$ python -q
>>> import numpy as np
>>> np.set_printoptions(suppress=True, linewidth=200)
>>> O, _ = np.linalg.qr(np.array([[0.1, 0.0], [-1.7, 0.8]]))
>>> V, _ = np.linalg.qr(np.array([[-0.9, 0.7, 0.6], [1.7, -1.5, -0.9], [0.3, 0.1, 0.7]]))
>>> sig = 10 * 0.9 ** np.arange(2)
>>> arr = O[:, :2] * sig @ V[:2]
>>> arr.round(2)
array([[ 8.12, -2.08,  3.3 ],
       [-4.15, -1.45,  8.98]])
>>> gram = arr.T @ arr
>>> np.round(np.linalg.svd(arr, compute_uv=False) ** 2, 2)
array([100.,  81.])
>>> np.allclose(gram, gram.T)
True
>>> T = np.stack([arr, 2 * arr, arr[::-1]])
>>> np.round(np.einsum("bij,cij->bc", T, T), 2)
array([[181.  , 362.  ,  -2.23],
       [362.  , 724.  ,  -4.46],
       [ -2.23,  -4.46, 181.  ]])
>>> np.linalg.matrix_rank(T.reshape(3, -1))
np.int64(2)
>>> Y = arr / np.sqrt((arr ** 2).mean(axis=1, keepdims=True))
>>> np.round(np.linalg.norm(Y, axis=1), 2)
array([1.73, 1.73])
>>> np.linalg.matrix_rank(arr - arr.mean(axis=1, keepdims=True))
np.int64(2)
>>> feats = np.loadtxt("a.csv", delimiter=",")
>>> feats
array([[0., 0., 4., 4.],
       [0., 0., 1., 4.],
       [4., 1., 0., 0.],
       [4., 4., 0., 0.]])
>>> r0, g = feats[3], feats[0]
>>> r0 @ r0
np.float64(32.0)
>>> p = (r0 @ g) / (r0 @ r0) * r0
>>> g - p
array([0., 0., 4., 4.])
>>> np.linalg.matrix_rank(np.outer(r0, g))
np.int64(1)
>>> round(float(np.linalg.norm(r0 + g) ** 2 + np.linalg.norm(r0 - g) ** 2), 2)
128.0
>>> def softmax(z):
...     e = np.exp(z - z.max(axis=-1, keepdims=True))
...     return e / e.sum(axis=-1, keepdims=True)
... 
>>> softmax(feats).sum(axis=1)
array([1., 1., 1., 1.])
>>> np.round(softmax(feats[0]), 2)
array([0.01, 0.01, 0.49, 0.49])
>>> np.round(softmax(10 * feats[0]), 2) + 0
array([0. , 0. , 0.5, 0.5])
>>> scores = feats @ feats.T / np.sqrt(4)
>>> np.round(softmax(scores + np.triu(np.full(scores.shape, -np.inf), 1)), 2) + 0
array([[1.  , 0.  , 0.  , 0.  ],
       [0.82, 0.18, 0.  , 0.  ],
       [0.  , 0.  , 1.  , 0.  ],
       [0.  , 0.  , 0.  , 1.  ]])
>>> softmax(scores).round(6).argmax(axis=1)
array([0, 0, 3, 3])
